% python3 -q
>>> import numpy as np
>>> np.set_printoptions(suppress=True, linewidth=120)
>>> rd = lambda a: np.round(a, 3) + 0
>>> W0 = np.load("m.npy")
>>> W0
array([[-0.2, -0.3],
       [ 0.6,  1.2]])
>>> B = np.array([[3, -8, -5], [4, -4, -3]])
>>> np.linalg.matrix_rank(W0 @ B)
np.int64(2)
>>> W0 @ B
array([[-1.8,  2.8,  1.9],
       [ 6.6, -9.6, -6.6]])
>>> np.vstack([W0, B.T]).shape
(5, 2)
>>> rd(np.einsum("ij,ij->i", W0, W0))
array([0.13, 1.8 ])
>>> rd(np.einsum("ij->j", W0))
array([0.4, 0.9])
>>> B.T @ W0.T
array([[-1.8,  6.6],
       [ 2.8, -9.6],
       [ 1.9, -6.6]])
>>> W0.reshape(2, -1)
array([[-0.2, -0.3],
       [ 0.6,  1.2]])
>>> W0.reshape(2, 3)
Traceback (most recent call last):
  File "<python-input-13>", line 1, in <module>
    W0.reshape(2, 3)
    ~~~~~~~~~~^^^^^^
ValueError: cannot reshape array of size 4 into shape (2,3)
>>> T = W0.reshape(2, 2, -1)
>>> np.einsum("ihd,jhd->hij", T, T).shape
(2, 2, 2)
>>> T[:, 0]
array([[-0.2],
       [ 0.6]])
>>> T.shape
(2, 2, 1)
>>> f = np.array([-2, 1, -2, 0])
>>> r1 = np.array([-2, 2, -1])
>>> m1 = f[:, None] + r1[None, :]
>>> m1
array([[-4,  0, -3],
       [-1,  3,  0],
       [-4,  0, -3],
       [-2,  2, -1]])
>>> B = m1 / np.sqrt((m1 ** 2).mean(axis=1, keepdims=True))
>>> rd(B[0])
array([-1.386,  0.   , -1.039])
>>> U, sigma, Vt = np.linalg.svd(m1)
>>> evecs = Vt[:(sigma > 1e-8).sum()]
>>> rng = np.random.default_rng(457)
>>> x0 = m1[1] + 3 * m1[3] + rng.integers(2) * np.eye(3)[1]
>>> x0
array([-7.,  9., -3.])
>>> rd(np.diag(evecs.T @ evecs))
array([0.654, 0.962, 0.385])
>>> np.linalg.matrix_rank(np.vstack([m1, x0]))
np.int64(2)
>>> rank = np.linalg.matrix_rank(m1)
>>> rank
np.int64(2)
>>> ns = np.linalg.svd(m1)[2][rank:].T
>>> [int(np.linalg.matrix_rank(np.delete(m1, i, axis=0))) for i in range(4)]
[2, 2, 2, 2]
>>> hat = np.triu(np.array([[1, 2], [2, -1]]), 1) + np.eye(2)
>>> B = hat @ W0 @ np.linalg.inv(hat)
>>> rd(np.linalg.det(B))
np.float64(-0.06)
>>> np.trace(B), np.trace(W0)
(np.float64(1.0), np.float64(1.0))
>>> hat @ W0 - W0 @ hat
array([[ 1.2,  2.8],
       [ 0. , -1.2]])
>>> J = np.array([[1, 0, 0, 0], [1, 1, 0, 0], [-1, 0, 1, 0], [0, -1, 2, 1]])
>>> x0 = np.array([-3, -2, 3, -2])
>>> y = J @ x0
>>> c, lr = np.zeros(4), 1 / np.linalg.norm(J, 2) ** 2
>>> for i in range(200):
...     c -= lr * J.T @ (J @ c - y)
...     if i % 50 == 0: print(i, round(np.linalg.norm(J @ c - y), 3))
... 
0 2.785
50 0.42
100 0.288
150 0.197
>>> rd(c)
array([-3.109, -1.854,  2.824, -1.473])
>>> f = np.array([3, 0, 0, 3])
>>> B = J + np.outer(f, np.eye(4)[0])
>>> np.linalg.matrix_rank(np.linalg.inv(B) - np.linalg.inv(J), tol=1e-8)
np.int64(1)
>>> B
array([[ 4.,  0.,  0.,  0.],
       [ 1.,  1.,  0.,  0.],
       [-1.,  0.,  1.,  0.],
       [ 3., -1.,  2.,  1.]])
>>> rd(np.linalg.det(B) / np.linalg.det(J)), rd(1 + np.linalg.solve(J, f)[0])
(np.float64(4.0), np.float64(4.0))
>>> rd(np.linalg.det(J[::-1]))
np.float64(1.0)
>>> np.poly(J)
array([ 1., -4.,  6., -4.,  1.])
>>> rd(np.linalg.det(2 * J)), rd(np.linalg.det(J))
(np.float64(16.0), np.float64(1.0))
>>> B = J / np.sqrt((J ** 2).mean(axis=1, keepdims=True))
>>> rd(np.linalg.norm(B, axis=1))
array([2., 2., 2., 2.])
>>> np.linalg.matrix_rank(J - J.mean(axis=1, keepdims=True))
np.int64(3)
>>> X = np.load("x.npy")
>>> X
array([[ 2,  0,  0,  0,  0,  0],
       [-2, -1,  0,  0,  0,  0],
       [ 0,  1,  0,  0,  0,  0],
       [ 0,  0,  2,  0,  0,  0],
       [ 0,  0, -2, -1,  0,  0],
       [ 0,  0,  0,  1,  0,  0],
       [ 0,  0,  0,  0,  2,  0],
       [ 0,  0,  0,  0, -2, -1],
       [ 0,  0,  0,  0,  0,  1]])
>>> B = np.c_[X[:, :5] @ np.array([[2, 0, 0, 0, 1],
...     [2, 0, 0, 1, 0],
...     [0, 1, 0, 1, 0],
...     [1, 0, 1, 1, 2],
...     [0, 1, 1, 1, 1]]), np.array([-4, -8, -5, -3, -8, -2, 5, -6, 1])]
>>> B
array([[ 4,  0,  0,  0,  2, -4],
       [-6,  0,  0, -1, -2, -8],
       [ 2,  0,  0,  1,  0, -5],
       [ 0,  2,  0,  2,  0, -3],
       [-1, -2, -1, -3, -2, -8],
       [ 1,  0,  1,  1,  2, -2],
       [ 0,  2,  2,  2,  2,  5],
       [ 0, -2, -2, -2, -2, -6],
       [ 0,  0,  0,  0,  0,  1]])
>>> rd(np.linalg.norm(B - X @ np.linalg.lstsq(X, B)[0], axis=0))
array([ 0.   ,  0.   ,  0.   ,  0.   ,  0.   , 12.356])
>>> np.linalg.matrix_rank(B)
np.int64(6)
>>> B = X[0, 0] * X[1:] - np.outer(X[1:, 0], X[0])
>>> B
array([[ 0, -2,  0,  0,  0,  0],
       [ 0,  2,  0,  0,  0,  0],
       [ 0,  0,  4,  0,  0,  0],
       [ 0,  0, -4, -2,  0,  0],
       [ 0,  0,  0,  2,  0,  0],
       [ 0,  0,  0,  0,  4,  0],
       [ 0,  0,  0,  0, -4, -2],
       [ 0,  0,  0,  0,  0,  2]])
>>> np.linalg.matrix_rank(B), np.linalg.matrix_rank(X)
(np.int64(5), np.int64(6))
>>> np.flatnonzero(~B.round(6).any(axis=1))
array([], dtype=int64)
>>> def softmax(z):
...     e = np.exp(z - z.max(axis=-1, keepdims=True))
...     return e / e.sum(axis=-1, keepdims=True)
... 
>>> rd(softmax(X[2] + -1))
array([0.13 , 0.352, 0.13 , 0.13 , 0.13 , 0.13 ])
>>> rd(softmax(X).sum(axis=1))
array([1., 1., 1., 1., 1., 1., 1., 1., 1.])
>>> rd(softmax(X[2]))
array([0.13 , 0.352, 0.13 , 0.13 , 0.13 , 0.13 ])
>>> S = X @ X.T / np.sqrt(6)
>>> rd(softmax(S)[2] @ X)
array([0.073, 0.092, 0.   , 0.   , 0.   , 0.   ])
>>> rd(softmax(S))
array([[0.416, 0.016, 0.081, 0.081, 0.081, 0.081, 0.081, 0.081, 0.081],
       [0.013, 0.529, 0.046, 0.069, 0.069, 0.069, 0.069, 0.069, 0.069],
       [0.109, 0.073, 0.164, 0.109, 0.109, 0.109, 0.109, 0.109, 0.109],
       [0.081, 0.081, 0.081, 0.416, 0.016, 0.081, 0.081, 0.081, 0.081],
       [0.069, 0.069, 0.069, 0.013, 0.529, 0.046, 0.069, 0.069, 0.069],
       [0.109, 0.109, 0.109, 0.109, 0.073, 0.164, 0.109, 0.109, 0.109],
       [0.081, 0.081, 0.081, 0.081, 0.081, 0.081, 0.416, 0.016, 0.081],
       [0.069, 0.069, 0.069, 0.069, 0.069, 0.069, 0.013, 0.529, 0.046],
       [0.109, 0.109, 0.109, 0.109, 0.109, 0.109, 0.109, 0.073, 0.164]])
>>> F = np.eye(4, dtype=int)[rng.permutation(4)] * np.array([1, 0, 1, 0])
>>> F
array([[0, 0, 0, 0],
       [1, 0, 0, 0],
       [0, 0, 1, 0],
       [0, 0, 0, 0]])
>>> hat = np.triu(np.array([[2, 2, 2, 0], [0, 3, -1, 2], [3, -3, -2, -3], [1, 0, 3, 0]]), 1) + np.eye(4)
>>> B = hat @ F @ np.linalg.inv(hat)
>>> np.trace(B), np.trace(F)
(np.float64(1.0), np.int64(1))
>>> np.linalg.matrix_rank(B)
np.int64(2)
>>> B
array([[  2.,  -4.,  -6., -10.],
       [  1.,  -2.,  -5., -11.],
       [  0.,   0.,   1.,   3.],
       [  0.,   0.,   0.,   0.]])
>>> np.linalg.matrix_rank(m1, rtol=0.1)
np.int64(2)
>>> [round(float(x), 3) for x in np.linalg.svd(m1, compute_uv=False)[:3]]
[7.523, 3.522, 0.0]
>>> rd(np.linalg.norm(m1, 2) / np.linalg.norm(m1))
np.float64(0.906)
>>> rank = np.linalg.matrix_rank(F)
>>> rank
np.int64(2)
>>> ns = np.linalg.svd(F)[2][rank:].T
>>> np.linalg.matrix_rank(F.T @ F), np.linalg.matrix_rank(F @ F.T)
(np.int64(2), np.int64(2))
>>> ns.shape
(4, 2)
>>> [int(np.linalg.matrix_rank(F[:i])) for i in range(1, len(F) + 1)]
[0, 1, 2, 2]
>>> ns @ ns.T
array([[0., 0., 0., 0.],
       [0., 1., 0., 0.],
       [0., 0., 0., 0.],
       [0., 0., 0., 1.]])
>>> [int(np.linalg.matrix_rank(F[:, :j + 1])) for j in range(4)]
[1, 1, 2, 2]
>>> np.abs(np.diag(np.linalg.qr(F)[1])) > 1e-9
array([ True, False,  True, False])
>>> np.linalg.lstsq(F[:-1].T, F[-1])[2]
np.int32(2)
>>> try:
...     np.linalg.inv(F)
... except np.linalg.LinAlgError as e:
...     print(e)
... 
Singular matrix
>>> z = rng.permutation(4)
>>> z
array([0, 2, 1, 3])
>>> B = F[z][:, z]
>>> np.diag(B)
array([0, 1, 0, 0])
>>> rd(np.sort(np.abs(np.linalg.eigvals(B))))
array([0., 0., 0., 1.])
>>> M = np.load("block18.npy")
>>> M
array([[ 3, -3,  1, -3],
       [ 2,  3,  0, -2],
       [-1, -2, -1,  1],
       [ 1, -3, -2, -1]])
>>> np.linalg.cond(M) > 100
np.True_
>>> [round(float(x), 3) for x in np.linalg.svd(M, compute_uv=False)[:3]]
[6.024, 5.125, 2.106]
>>> rd(np.linalg.norm(M, 2) / np.linalg.norm(M))
np.float64(0.736)
>>> np.linalg.matrix_rank(M, rtol=0.1)
np.int64(3)
>>> rank = np.linalg.matrix_rank(M)
>>> rank
np.int64(3)
>>> ns = np.linalg.svd(M)[2][rank:].T
>>> np.linalg.matrix_rank(M.T @ M), np.linalg.matrix_rank(M @ M.T)
(np.int64(3), np.int64(3))
>>> [int(np.linalg.matrix_rank(np.delete(M, i, axis=0))) for i in range(4)]
[3, 3, 3, 3]
>>> U, sigma, Vt = np.linalg.svd(M)
>>> evecs = Vt[:(sigma > 1e-8).sum()]
>>> x0 = M[3] + 4 * M[2] + rng.integers(2) * np.eye(4)[1]
>>> x0
array([ -3., -10.,  -6.,   3.])
>>> np.allclose(evecs.T @ evecs @ x0, x0)
True
>>> rd(np.linalg.norm(x0 - evecs.T @ evecs @ x0))
np.float64(0.0)
>>> E = np.diag(20 * np.array([-3, 3, 0, 2, 1])) + np.array([[5, 4, 2, 1, 1],
...     [2, 0, 5, 3, 2],
...     [0, 3, 2, 4, 3],
...     [3, 4, 0, 4, 0],
...     [3, 4, 3, 3, 5]])
>>> E
array([[-55,   4,   2,   1,   1],
       [  2,  60,   5,   3,   2],
       [  0,   3,   2,   4,   3],
       [  3,   4,   0,  44,   0],
       [  3,   4,   3,   3,  25]])
>>> hat = np.triu(np.array([[0, -7, 6, -7, -1],
...     [9, -6, 2, -8, 1],
...     [0, -4, -4, 6, -4],
...     [7, -4, 3, -6, -6],
...     [9, -9, -8, 5, 8]]), 1) + np.eye(5)
>>> B = hat @ E @ np.linalg.inv(hat)
>>> np.linalg.matrix_rank(B)
np.int64(5)
>>> B
array([[    -93.,   -1081.,    2696.,  -25782., -142940.],
       [    -19.,     -95.,     316.,   -3127.,  -17389.],
       [      6.,      53.,    -152.,    1634.,    9052.],
       [    -15.,    -125.,     322.,   -3011.,  -16818.],
       [      3.,      25.,     -65.,     614.,    3427.]])
>>> data = np.loadtxt("sample19.csv", delimiter=",")
>>> data
array([[-24.886, -36.515,  15.394, -12.009],
       [-22.618, -35.272,  14.94 , -13.742],
       [-22.3  , -35.588,  15.523, -12.547],
       [-22.799, -36.715,  15.576, -12.032],
       [-24.728, -36.062,  13.925, -11.108],
       [ 33.285,  30.395,   9.878,   4.172],
       [-23.724, -36.39 ,  16.904, -12.027],
       [-25.582, -35.76 ,  16.414,  -9.822],
       [ 30.722,  31.388,   8.846,   3.903],
       [-25.856, -36.585,  15.894, -12.877],
       [ 33.247,  31.493,   8.88 ,   4.175],
       [-23.653, -36.321,  17.691, -10.836],
       [ 32.418,  31.759,  10.419,   4.599],
       [-25.   , -36.889,  15.399, -12.68 ],
       [-23.637, -34.571,  15.457, -11.287],
       [-23.371, -37.744,  17.374, -13.282],
       [ 12.487,   3.184,  45.39 , -16.569],
       [ 30.802,  32.96 ,  10.077,   3.963],
       [ 10.925,   2.048,  44.934, -14.432],
       [ 32.863,  31.798,  10.785,   3.661],
       [ 12.954,   2.401,  45.543, -17.622],
       [ 11.203,   1.478,  47.444, -15.681],
       [ 10.231,   1.602,  46.582, -15.61 ],
       [ 11.014,   0.22 ,  44.887, -16.233],
       [ 31.984,  31.977,  10.849,   3.021],
       [ 32.315,  31.841,  10.801,   3.775]])
>>> hat = data @ np.linalg.solve(data.T @ data, data.T)
>>> rd(np.trace(hat))
np.float64(4.0)
>>> rd(hat @ data[:, 0])
array([-24.886, -22.618, -22.3  , -22.799, -24.728,  33.285, -23.724, -25.582,  30.722, -25.856,  33.247, -23.653,
        32.418, -25.   , -23.637, -23.371,  12.487,  30.802,  10.925,  32.863,  12.954,  11.203,  10.231,  11.014,
        31.984,  32.315])
